% ipython --no-banner

In [1]: import numpy as np

In [2]: np.set_printoptions(precision=3, suppress=True, linewidth=200, legacy="1.25")

In [3]: rnd = lambda a: np.round(a, 3) + 0

In [4]: X = np.array([[1, -1, 1, -1, -1, 1, -1, 1],
   ...:     [1, -1, -1, 1, 1, -1, -1, 1],
   ...:     [1, 1, -1, -1, -1, -1, 1, 1]])

In [5]: r0 = np.array([1, 0, 2])

In [6]: np.cross(X[0, :3], X[2, :3])
Out[6]: array([0, 2, 2])

In [7]: np.correlate(X[0], X[2], "full")
Out[7]: array([ 1,  0, -1,  0, -3,  0,  3,  0,  3,  0, -3,  0, -1,  0,  1])

In [8]: np.polyval(r0, X[0])
Out[8]: array([3, 3, 3, 3, 3, 3, 3, 3])

In [9]: x0 = np.array([-8, 6, 0, -8, -6, -3, -1, -8])

In [10]: h1 = np.maximum(X @ x0, 0)

In [11]: h1
Out[11]: array([0, 0, 6])

In [12]: X * (h1 > 1e-9)[:, None]
Out[12]: 
array([[ 0,  0,  0,  0,  0,  0,  0,  0],
       [ 0,  0,  0,  0,  0,  0,  0,  0],
       [ 1,  1, -1, -1, -1, -1,  1,  1]])

In [13]: ang = np.radians(120)

In [14]: Rm = np.eye(8)

In [15]: Rm[7, 7] = Rm[4, 4] = np.cos(ang)

In [16]: Rm[7, 4], Rm[4, 7] = -np.sin(ang), np.sin(ang)

In [17]: rnd(Rm)
Out[17]: 
array([[ 1.   ,  0.   ,  0.   ,  0.   ,  0.   ,  0.   ,  0.   ,  0.   ],
       [ 0.   ,  1.   ,  0.   ,  0.   ,  0.   ,  0.   ,  0.   ,  0.   ],
       [ 0.   ,  0.   ,  1.   ,  0.   ,  0.   ,  0.   ,  0.   ,  0.   ],
       [ 0.   ,  0.   ,  0.   ,  1.   ,  0.   ,  0.   ,  0.   ,  0.   ],
       [ 0.   ,  0.   ,  0.   ,  0.   , -0.5  ,  0.   ,  0.   ,  0.866],
       [ 0.   ,  0.   ,  0.   ,  0.   ,  0.   ,  1.   ,  0.   ,  0.   ],
       [ 0.   ,  0.   ,  0.   ,  0.   ,  0.   ,  0.   ,  1.   ,  0.   ],
       [ 0.   ,  0.   ,  0.   ,  0.   , -0.866,  0.   ,  0.   , -0.5  ]])

In [18]: B = X @ Rm.T

In [19]: rnd(B)
Out[19]: 
array([[ 1.   , -1.   ,  1.   , -1.   ,  1.366,  1.   , -1.   ,  0.366],
       [ 1.   , -1.   , -1.   ,  1.   ,  0.366, -1.   , -1.   , -1.366],
       [ 1.   ,  1.   , -1.   , -1.   ,  1.366, -1.   ,  1.   ,  0.366]])

In [20]: rnd(np.linalg.svd(X, compute_uv=False)), rnd(np.linalg.svd(B, compute_uv=False))
Out[20]: (array([2.828, 2.828, 2.828]), array([2.828, 2.828, 2.828]))

In [21]: B = np.array([[3, 1, 0],
    ...:     [3, 0, 3],
    ...:     [2, 1, 1],
    ...:     [2, 3, 3],
    ...:     [3, 3, 3],
    ...:     [3, 1, 3],
    ...:     [1, 0, 0],
    ...:     [2, 3, 0]])

In [22]: B.T @ X.T
Out[22]: 
array([[ 1,  1, -1],
       [ 0,  8, -4],
       [-5, -1, -7]])

In [23]: X @ B
Out[23]: 
array([[ 1,  0, -5],
       [ 1,  8, -1],
       [-1, -4, -7]])

In [24]: np.linalg.matrix_rank(np.vstack([X, B.T]))
Out[24]: 6

In [25]: np.einsum("ik,kj->ij", X, B)
Out[25]: 
array([[ 1,  0, -5],
       [ 1,  8, -1],
       [-1, -4, -7]])
